>>> import numpy as np
>>> np.set_printoptions(precision=2, suppress=True, linewidth=160, legacy="1.25")
>>> tidy = lambda a: np.round(a, 2) + 0
>>> O, _ = np.linalg.qr(np.array([[1.6, -1.2], [-0.4, 1.4], [-0.7, -0.1]]))
>>> feats = O @ O.T
>>> tidy(feats)
array([[ 0.8 , -0.2 , -0.35],
       [-0.2 ,  0.81, -0.34],
       [-0.35, -0.34,  0.4 ]])
>>> tidy(np.trace(np.linalg.pinv(feats) @ feats))
2.0
>>> np.abs(np.diag(np.linalg.qr(feats)[1])) > 1e-9
array([ True,  True, False])
>>> print(np.unique(feats.round(6), axis=0).shape)
(3, 3)
>>> rng = np.random.default_rng(15193)
>>> z = rng.permutation(3)
>>> z
array([2, 0, 1])
>>> A2 = feats[z][:, z]
>>> tidy(np.linalg.det(A2)), tidy(np.linalg.det(feats[z]))
(0.0, 0.0)
>>> np.trace(A2)
2.0
>>> print(tidy(np.diag(A2)))
[0.4  0.8  0.81]
>>> vec = np.array([0, -1, 1])
>>> tidy((vec - feats @ vec) @ (feats @ vec))
0.0
>>> tidy(feats @ vec)
array([-0.15, -1.15,  0.74])
>>> r0, g = feats[2], feats[0]
>>> print(tidy(r0 @ r0))
0.4
>>> p = (r0 @ g) / (r0 @ r0) * r0
>>> print(tidy(np.linalg.norm(r0 + g) ** 2 + np.linalg.norm(r0 - g) ** 2))
2.39
>>> (g - p) @ r0
0.0
>>> np.linalg.matrix_rank(np.outer(r0, g))
1
>>> print(tidy(g - p))
[ 0.49 -0.5   0.  ]
>>> hat = np.triu(np.array([[-3, -9, 5], [-3, 1, -2], [-1, -4, -4]]), 1) + np.eye(3)
>>> A2 = hat @ feats @ np.linalg.inv(hat)
>>> tidy(np.poly(A2))
array([ 1., -2.,  1.,  0.])
>>> tidy(hat @ feats - feats @ hat)
array([[ 0.04, -1.78,  0.68],
       [ 0.7 , -1.1 ,  1.81],
       [ 0.  , -3.14,  1.06]])
>>> arr = np.load("w.npy")
>>> arr
array([[ 11. ,  -0.6],
       [ -2. ,   0.2],
       [-13. ,   0.6]])
>>> np.abs(arr).max()
13.0
>>> np.count_nonzero(arr)
6
>>> tidy(np.linalg.svd(arr, compute_uv=False))
array([17.17,  0.12])
>>> vec = np.array([0, 2])
>>> target = arr @ vec
>>> print(tidy(np.linalg.solve(arr.T @ arr, arr.T @ target)))
[0. 2.]
>>> tidy(np.linalg.pinv(arr) @ arr)
array([[1., 0.],
       [0., 1.]])
>>> target
array([-1.2,  0.4,  1.2])
>>> target = target + 0.05 * rng.normal(size=3)
>>> tidy(target)
array([-1.16,  0.41,  1.11])
>>> b, *_ = np.linalg.lstsq(arr, target)
>>> [round(float(np.linalg.norm(np.linalg.solve(arr.T @ arr + lam * np.eye(2), arr.T @ target))), 2) for lam in (0, 1, 10, 100)]
[2.31, 0.1, 0.09, 0.07]
>>> tidy(b)
array([0.02, 2.31])
>>> b.round()
array([0., 2.])
>>> tidy(arr.T @ (target - arr @ b))
array([0., 0.])
>>> G = arr.T @ arr
>>> print(tidy(G))
[[294.   -14.8 ]
 [-14.8    0.76]]
>>> print((arr @ arr.T).shape)
(3, 3)
>>> U, sigma, Vh = np.linalg.svd(G)
>>> np.argmax(sigma[:-1] / (sigma[1:] + 1e-6)) + 1
1
>>> tidy(sigma)
array([294.75,   0.01])
>>> A2 = U[:, :1] @ np.diag(sigma[:1]) @ Vh[:1]
>>> np.linalg.matrix_rank(G, rtol=0.05)
1
>>> np.linalg.matrix_rank(A2)
1
>>> print(tidy(A2))
[[294.   -14.8 ]
 [-14.8    0.75]]
>>> tidy(np.linalg.norm(G - A2) / np.linalg.norm(G))
0.0
>>> tidy(np.abs(G - A2).max())
0.01
>>> W0 = np.array([[200, -199, 70, 61, 178, 20],
...     [-199, 253, -104, -22, -231, 37],
...     [70, -104, 82, 21, 80, -53],
...     [61, -22, 21, 81, -4, 30],
...     [178, -231, 80, -4, 227, -35],
...     [20, 37, -53, 30, -35, 94]])
>>> # symmetric, so the eigenvalues are real
>>> U, sigma, Vh = np.linalg.svd(W0, full_matrices=False)
>>> print(tidy(np.cumsum(sigma ** 2) / np.sum(sigma ** 2)))
[0.93 0.99 1.   1.   1.   1.  ]
>>> np.abs(U[:, 0]).round(6).argmax()
1
>>> (sigma > 1e-8).sum()
5
>>> print(tidy(U.T @ W0 @ Vh.T))
[[679.06   0.     0.     0.     0.     0.  ]
 [  0.   159.48   0.     0.     0.     0.  ]
 [  0.     0.    85.18   0.     0.     0.  ]
 [  0.     0.     0.     9.65   0.     0.  ]
 [  0.     0.     0.     0.     3.63   0.  ]
 [  0.     0.     0.     0.     0.     0.  ]]
>>> tidy(U.T @ U)
array([[1., 0., 0., 0., 0., 0.],
       [0., 1., 0., 0., 0., 0.],
       [0., 0., 1., 0., 0., 0.],
       [0., 0., 0., 1., 0., 0.],
       [0., 0., 0., 0., 1., 0.],
       [0., 0., 0., 0., 0., 1.]])
>>> tidy(sigma)
array([679.06, 159.48,  85.18,   9.65,   3.63,   0.  ])
>>> ev, evecs = np.linalg.eigh(W0)
>>> vec = np.array([-2, -2, -2, 0, 2, -1])
>>> np.abs(W0).sum(axis=1).max(), tidy(np.abs(ev).max())
(846, 679.06)
>>> vec @ W0 @ vec
1218
>>> print((np.sign(evecs[:, -1].round(6)) == np.sign(evecs[0, -1].round(6))).astype(int))
[1 0 1 1 1 0]
>>> tidy(evecs * np.abs(ev) @ evecs.T)
array([[ 200., -199.,   70.,   61.,  178.,   20.],
       [-199.,  253., -104.,  -22., -231.,   37.],
       [  70., -104.,   82.,   21.,   80.,  -53.],
       [  61.,  -22.,   21.,   81.,   -4.,   30.],
       [ 178., -231.,   80.,   -4.,  227.,  -35.],
       [  20.,   37.,  -53.,   30.,  -35.,   94.]])
>>> vec = np.array([0, 0, 2, -3, -6, -3])
>>> a = np.maximum(W0 @ vec, 0)
>>> print(np.tanh(W0 @ vec))
[-1.  1. -1. -1. -1. -1.]
>>> np.flatnonzero(a > 1e-9)
array([1])
>>> np.maximum(W0 @ vec, 0) - np.maximum(-W0 @ vec, 0)
array([-1171,  1133,  -220,  -267, -1085,  -268])
>>> np.maximum(W0 @ (3 * vec), 0)
array([   0, 3399,    0,    0,    0,    0])
>>> z = rng.permutation(6)
>>> z
array([4, 2, 5, 3, 0, 1])
>>> A2 = W0[z][:, z]
>>> tidy(np.sort(np.abs(np.linalg.eigvals(A2))))
array([  0.  ,   3.63,   9.65,  85.18, 159.48, 679.06])
>>> np.trace(A2)
937
>>> A2
array([[ 227,   80,  -35,   -4,  178, -231],
       [  80,   82,  -53,   21,   70, -104],
       [ -35,  -53,   94,   30,   20,   37],
       [  -4,   21,   30,   81,   61,  -22],
       [ 178,   70,   20,   61,  200, -199],
       [-231, -104,   37,  -22, -199,  253]])
>>> X = np.array([[3.0, -1.0, 0.0, 0.0, 0.0, 0.0],
...     [-1.0, 2.0, -1.0, 0.0, 0.0, 0.0],
...     [0.0, -1.0, 0.0, -1.0, 0.0, 0.0],
...     [0.0, 0.0, -1.0, 0.0, -1.0, 0.0],
...     [0.0, 0.0, 0.0, -1.0, 2.0, -1.0],
...     [0.0, 0.0, 0.0, 0.0, -1.0, 0.0]])
>>> O, evecs = np.linalg.qr(arr[:, :1])[0], np.linalg.qr(arr[:, 1:])[0]
>>> sigma = np.linalg.svd(O.T @ evecs, compute_uv=False)
>>> tidy(np.linalg.norm(O @ O.T - evecs @ evecs.T, 2))
0.14
>>> print((X + X.T) / 2)
[[ 3. -1.  0.  0.  0.  0.]
 [-1.  2. -1.  0.  0.  0.]
 [ 0. -1.  0. -1.  0.  0.]
 [ 0.  0. -1.  0. -1.  0.]
 [ 0.  0.  0. -1.  2. -1.]
 [ 0.  0.  0.  0. -1.  0.]]
>>> tidy(np.sort(np.abs(np.linalg.eigvals(X))))
array([0.42, 0.47, 1.35, 1.82, 2.78, 3.71])
>>> X @ X
array([[10., -5.,  1.,  0.,  0.,  0.],
       [-5.,  6., -2.,  1.,  0.,  0.],
       [ 1., -2.,  2.,  0.,  1.,  0.],
       [ 0.,  1.,  0.,  2., -2.,  1.],
       [ 0.,  0.,  1., -2.,  6., -2.],
       [ 0.,  0.,  0.,  1., -2.,  1.]])
>>> J = np.array([[0, 2, 0, 1, 3],
...     [0, 0, 3, 0, 2],
...     [0, 0, 0, 1, 0],
...     [0, 0, 0, 0, 3],
...     [0, 0, 0, 0, 0]])
>>> U, sigma, Vh = np.linalg.svd(arr)
>>> np.argmax(sigma[:-1] / (sigma[1:] + 1e-6)) + 1
1
>>> A2 = U[:, :1] @ np.diag(sigma[:1]) @ Vh[:1]
>>> np.linalg.matrix_rank(A2)
1
>>> print(tidy(np.linalg.norm(arr - A2) / np.linalg.norm(arr)))
0.01
>>> print(np.linalg.matrix_rank(arr, rtol=0.05))
1
>>> tidy(np.linalg.norm(arr - A2, 2)), tidy(sigma[1])
(0.12, 0.12)
>>> tidy(np.linalg.norm(X))
5.2
>>> X[:, 6]
Traceback (most recent call last):
  File "<python-input-102>", line 1, in <module>
    X[:, 6]
    ~^^^^^^
IndexError: index 6 is out of bounds for axis 1 with size 6
>>> print(tidy(np.linalg.svd(X, compute_uv=False)))
[3.71 2.78 1.82 1.35 0.47 0.42]
>>> tidy(X.mean(axis=0))
array([ 0.33,  0.  , -0.33, -0.33,  0.  , -0.17])
>>> np.linalg.matrix_rank(X)
6
>>> X.sum(axis=1)
array([ 2.,  0., -2., -2.,  0., -1.])
>>> print(np.count_nonzero(X))
13
>>> X - X[0]
array([[ 0.,  0.,  0.,  0.,  0.,  0.],
       [-4.,  3., -1.,  0.,  0.,  0.],
       [-3.,  0.,  0., -1.,  0.,  0.],
       [-3.,  1., -1.,  0., -1.,  0.],
       [-3.,  1.,  0., -1.,  2., -1.],
       [-3.,  1.,  0.,  0., -1.,  0.]])
>>> np.abs(X).max()
3.0
>>> print(X.sum(axis=0))
[ 2.  0. -2. -2.  0. -1.]
>>> print(np.unravel_index(np.abs(X).argmax(), X.shape))
(0, 0)
>>> hat = np.triu(np.array([[1, -1, -3, -5, 3],
...     [-4, 2, -4, 2, -5],
...     [1, -5, 1, -5, -2],
...     [-2, -3, -4, 2, 3],
...     [4, 4, 1, 3, 0]]), 1) + np.eye(5)
>>> A2 = hat @ J @ np.linalg.inv(hat)
>>> tidy(np.linalg.det(A2))
0.0
>>> hat @ J - J @ hat
array([[  0.,   0.,   5.,  -7., -10.],
       [  0.,   0.,   0.,  11.,  12.],
       [  0.,   0.,   0.,   0., -18.],
       [  0.,   0.,   0.,   0.,   0.],
       [  0.,   0.,   0.,   0.,   0.]])
>>> print(np.trace(A2), np.trace(J))
0.0 0
>>> np.poly(A2)
array([1., 0., 0., 0., 0., 0.])
>>> np.linalg.matrix_rank(A2)
4
>>> np.allclose(J[:-1].T @ np.linalg.lstsq(J[:-1].T, J[-1])[0], J[-1])
True
>>> tidy(J @ np.linalg.pinv(J) @ J)
array([[0., 2., 0., 1., 3.],
       [0., 0., 3., 0., 2.],
       [0., 0., 0., 1., 0.],
       [0., 0., 0., 0., 3.],
       [0., 0., 0., 0., 0.]])
>>> K = np.loadtxt("out2.csv", delimiter=",")
>>> K
array([[0., 0., 0., 0., 1.],
       [0., 0., 0., 1., 0.],
       [0., 0., 1., 0., 0.],
       [1., 0., 0., 0., 0.],
       [0., 1., 0., 0., 0.]])
>>> print(tidy(np.linalg.det(K[::-1])))
-1.0
>>> print(np.einsum("ij,ji->", K, K))
1.0
>>> tidy(np.linalg.det(K.T))
-1.0
>>> tidy(np.linalg.det(2 * K)), tidy(np.linalg.det(K))
(-32.0, -1.0)
>>> tidy(np.poly(K))
array([ 1., -1.,  0.,  0., -1.,  1.])
>>> tidy(np.linalg.eigvals(K).sum().real)
1.0
>>> z = rng.permutation(5)
>>> A2 = K[:, z] * rng.choice([-1, 1], 5)
>>> A2
array([[ 0.,  1., -0., -0., -0.],
       [ 0.,  0., -0., -1., -0.],
       [ 0.,  0., -0., -0., -1.],
       [ 0.,  0., -1., -0., -0.],
       [ 1.,  0., -0., -0., -0.]])
>>> U, _, Vh = np.linalg.svd(K.T @ A2)
>>> tidy(np.linalg.lstsq(K, A2)[0])
array([[ 0.,  0., -1.,  0.,  0.],
       [ 1.,  0.,  0.,  0.,  0.],
       [ 0.,  0.,  0.,  0., -1.],
       [ 0.,  0.,  0., -1.,  0.],
       [ 0.,  1.,  0.,  0.,  0.]])
>>> z
array([1, 4, 0, 3, 2])
>>> tidy(np.linalg.norm(K))
2.24
>>> print(np.count_nonzero(K))
5
>>> K.sum(axis=0)
array([1., 1., 1., 1., 1.])
>>> print(K @ K.T)
[[1. 0. 0. 0. 0.]
 [0. 1. 0. 0. 0.]
 [0. 0. 1. 0. 0.]
 [0. 0. 0. 1. 0.]
 [0. 0. 0. 0. 1.]]
>>> tidy(np.linalg.svd(K, compute_uv=False))
array([1., 1., 1., 1., 1.])
>>> tidy(np.linalg.norm(K, axis=0))
array([1., 1., 1., 1., 1.])
>>> K.T @ K
array([[1., 0., 0., 0., 0.],
       [0., 1., 0., 0., 0.],
       [0., 0., 1., 0., 0.],
       [0., 0., 0., 1., 0.],
       [0., 0., 0., 0., 1.]])
>>> tidy(np.linalg.pinv(K))
array([[0., 0., 0., 1., 0.],
       [0., 0., 0., 0., 1.],
       [0., 0., 1., 0., 0.],
       [0., 1., 0., 0., 0.],
       [1., 0., 0., 0., 0.]])
>>> K[:, 4] @ K[:, 2]
0.0
>>> m1 = np.load("case3.npy")
>>> m1
array([[ 0,  1,  2, -2,  1],
       [ 0,  0,  0,  0,  0],
       [-1,  3,  1, -2,  3],
       [ 3, -2,  3,  0,  2],
       [ 6, -2,  1, -1,  2],
       [ 0,  0,  0,  0,  0],
       [ 0,  1,  2, -2,  1],
       [ 0,  0,  0,  0,  0],
       [ 3,  1,  0, -3,  1],
       [ 3, -2,  3,  0,  2],
       [ 0,  1,  2, -2,  1],
       [ 4,  2,  1, -7,  4],
       [ 5, -1,  0, -5,  1],
       [ 1,  2,  3, -6,  4],
       [ 3, -2,  3,  0,  2],
       [-1,  3,  1, -2,  3],
       [-1,  3,  1, -2,  3],
       [ 2, -2,  0, -2,  0],
       [ 3,  0, -2, -1,  0],
       [ 5,  1,  2, -3,  5],
       [ 2, -2,  0, -2,  0],
       [ 0,  0,  0,  0,  0],
       [ 3, -1,  5, -2,  3],
       [ 8, -4,  1, -3,  2]])
>>> hat = arr @ np.linalg.solve(arr.T @ arr, arr.T)
>>> tidy(np.diag(hat))
array([0.55, 0.67, 0.77])
>>> tidy(np.trace(hat))
2.0
>>> tidy((np.eye(3) - hat) @ arr)
array([[0., 0.],
       [0., 0.],
       [0., 0.]])
